>>> import numpy as np
>>> np.set_printoptions(suppress=True, linewidth=120)
>>> m1 = np.array([[-3.0, 1.0, 0.0, 0.0, 0.0],
...     [0.0, -3.0, 1.0, 0.0, 0.0],
...     [0.0, 0.0, -3.0, 1.0, 0.0],
...     [0.0, 0.0, 0.0, -3.0, 1.0],
...     [0.0, 0.0, 0.0, 0.0, -3.0]])
>>> rng = np.random.default_rng(6861)
>>> idx = rng.permutation(5)
>>> idx
array([4, 0, 3, 1, 2])
>>> A2 = m1[idx][:, idx]
>>> A2
array([[-3.,  0.,  0.,  0.,  0.],
       [ 0., -3.,  0.,  1.,  0.],
       [ 1.,  0., -3.,  0.,  0.],
       [ 0.,  0.,  0., -3.,  1.],
       [ 0.,  0.,  1.,  0., -3.]])
>>> np.allclose(A2, m1)
False
>>> W0 = np.load("m.npy")
>>> W0
array([[ 1., -1.,  0.],
       [-1.,  2., -1.],
       [ 0., -1., -2.]])
>>> m1 @ m1
array([[ 9., -6.,  1.,  0.,  0.],
       [ 0.,  9., -6.,  1.,  0.],
       [ 0.,  0.,  9., -6.,  1.],
       [ 0.,  0.,  0.,  9., -6.],
       [ 0.,  0.,  0.,  0.,  9.]])
>>> A2 = np.array([[0, -3], [-2, -1], [-1, -1]])
>>> np.vstack([W0, A2.T]).shape
(5, 3)
>>> np.linalg.matrix_rank(np.vstack([W0, A2.T]))
np.int64(3)
>>> np.einsum("ij,ij->i", W0, W0)
array([2., 6., 5.])
>>> W0 @ A2
array([[ 2., -2.],
       [-3.,  2.],
       [ 4.,  3.]])
>>> idx = rng.permutation(3)
>>> idx
array([2, 1, 0])
>>> A2 = W0[idx][:, idx]
>>> np.round(np.linalg.det(A2), 2), np.round(np.linalg.det(W0[idx]), 2)
(np.float64(-3.0), np.float64(3.0))
>>> np.trace(A2)
np.float64(1.0)
>>> np.diag(A2)
array([-2.,  2.,  1.])
>>> idx = rng.permutation(3)
>>> A2 = W0[:, idx] * rng.choice([-1, 1], 3)
>>> A2
array([[-0.,  1., -1.],
       [ 1., -1.,  2.],
       [ 2.,  0., -1.]])
>>> left, _, Vt = np.linalg.svd(W0.T @ A2)
>>> np.round(np.linalg.lstsq(W0, A2)[0], 2) + 0
array([[ 0.,  1.,  0.],
       [ 0.,  0.,  1.],
       [-1.,  0.,  0.]])
>>> np.round(left @ Vt, 2) + 0
array([[ 0.,  1.,  0.],
       [ 0.,  0.,  1.],
       [-1.,  0.,  0.]])
>>> idx
array([2, 0, 1])
>>> A = np.array([[21.99, 20.99, -5.01, -33.95],
...     [-9.01, 11.98, 39.02, 5.96],
...     [21.99, 6.07, -32.07, -28.99],
...     [11.01, 13.98, 0.98, -45.07]])
>>> idx = rng.permutation(4)
>>> idx
array([0, 2, 3, 1])
>>> A2 = A[idx][:, idx]
>>> np.round(np.sort(np.abs(np.linalg.eigvals(A2))), 2)
array([ 0.11, 19.59, 21.77, 45.46])
>>> np.diag(A2)
array([ 21.99, -32.07, -45.07,  11.98])
>>> A2 = np.array([[0, 0, -2], [2, -1, -1]])
>>> basis = np.kron(A2, A)
>>> np.round(np.linalg.norm(basis, 2), 2), np.round(np.linalg.norm(A2, 2) * np.linalg.norm(A, 2), 2)
(np.float64(212.09), np.float64(212.09))
>>> basis.shape
(8, 12)
>>> J = np.array([[4.0, 1.0], [1.0, 4.0]])
>>> J
array([[4., 1.],
       [1., 4.]])
>>> A2 = np.linalg.inv(J)
>>> A2.round(2)
array([[ 0.27, -0.07],
       [-0.07,  0.27]])
>>> np.allclose(A2, J.T)
False
>>> np.round(np.linalg.inv(A2), 2)
array([[4., 1.],
       [1., 4.]])
>>> (np.abs(A2) > 1e-9).astype(int)
array([[1, 1],
       [1, 1]])
>>> np.round(np.linalg.cond(J), 2)
np.float64(1.67)
>>> round(np.linalg.slogdet(J)[0], 2)
np.float64(1.0)
>>> L = np.linalg.cholesky(J)
>>> np.linalg.eigvalsh(J).min() > 0
np.True_
>>> round(np.prod(np.diag(L)) ** 2, 2), round(np.linalg.det(J), 2)
(np.float64(15.0), np.float64(15.0))
>>> L @ L.T
array([[4., 1.],
       [1., 4.]])
>>> f = np.array([0, 4, 2, 0])
>>> E = np.outer(rng.normal(size=15), f) + 0.02 * rng.normal(size=(15, 4))
>>> E.round(2) + 0
array([[-0.01,  2.  ,  1.  ,  0.02],
       [ 0.03,  0.2 ,  0.1 , -0.02],
       [ 0.01,  0.06,  0.03, -0.01],
       [ 0.02,  6.02,  3.03, -0.01],
       [-0.01, -2.79, -1.42,  0.  ],
       [ 0.03,  2.28,  1.16,  0.01],
       [ 0.02,  3.76,  1.87, -0.02],
       [-0.02,  3.77,  1.87,  0.  ],
       [ 0.03, -3.83, -1.89,  0.03],
       [ 0.  ,  5.89,  2.94, -0.02],
       [-0.01, -4.91, -2.43,  0.  ],
       [-0.02,  1.95,  0.99,  0.02],
       [ 0.03,  0.22,  0.14, -0.02],
       [ 0.01,  1.55,  0.8 , -0.02],
       [ 0.02,  2.35,  1.22, -0.04]])
>>> dist = np.linalg.norm(E[:, None] - E[None], axis=-1)
>>> np.flatnonzero(dist[0] < dist.mean() / 2)
array([ 0,  5, 11, 13, 14])
>>> dist.shape
(15, 15)
>>> np.linalg.matrix_rank(dist ** 2)
np.int64(6)
>>> dist.mean(axis=1).argmax()
np.int64(10)
>>> np.unravel_index(dist.round(6).argmax(), dist.shape)
(np.int64(3), np.int64(10))
>>> proj = E @ np.linalg.solve(E.T @ E, E.T)
>>> np.allclose(proj @ proj, proj)
True
>>> np.round(np.linalg.eigvalsh(proj), 2) + 0
array([0., 0., 0., 0., 0., 0., 0., 0., 0., 0., 0., 1., 1., 1., 1.])
>>> np.round(proj @ E[:, 0], 2) + 0
array([-0.01,  0.03,  0.01,  0.02, -0.01,  0.03,  0.02, -0.02,  0.03,  0.  , -0.01, -0.02,  0.03,  0.01,  0.02])
>>> feats = np.array([[0, 0, -1, 0], [0, 0, 2, 1], [1, -2, 0, 2], [0, -1, -2, 0]])
>>> idx = rng.permutation(4)
>>> A2 = feats[:, idx] * rng.choice([-1, 1], 4)
>>> A2
array([[ 0,  0,  1,  0],
       [-1,  0, -2,  0],
       [-2,  2,  0, -1],
       [ 0,  1,  2,  0]])
>>> left, _, Vt = np.linalg.svd(feats.T @ A2)
>>> np.round(left @ Vt, 2) + 0
array([[ 0.,  0.,  0., -1.],
       [ 0., -1.,  0.,  0.],
       [ 0.,  0., -1.,  0.],
       [-1.,  0.,  0.,  0.]])
>>> idx
array([3, 1, 2, 0])
>>> np.round(np.linalg.lstsq(feats, A2)[0], 2) + 0
array([[ 0.,  0.,  0., -1.],
       [ 0., -1.,  0.,  0.],
       [ 0.,  0., -1.,  0.],
       [-1.,  0.,  0.,  0.]])
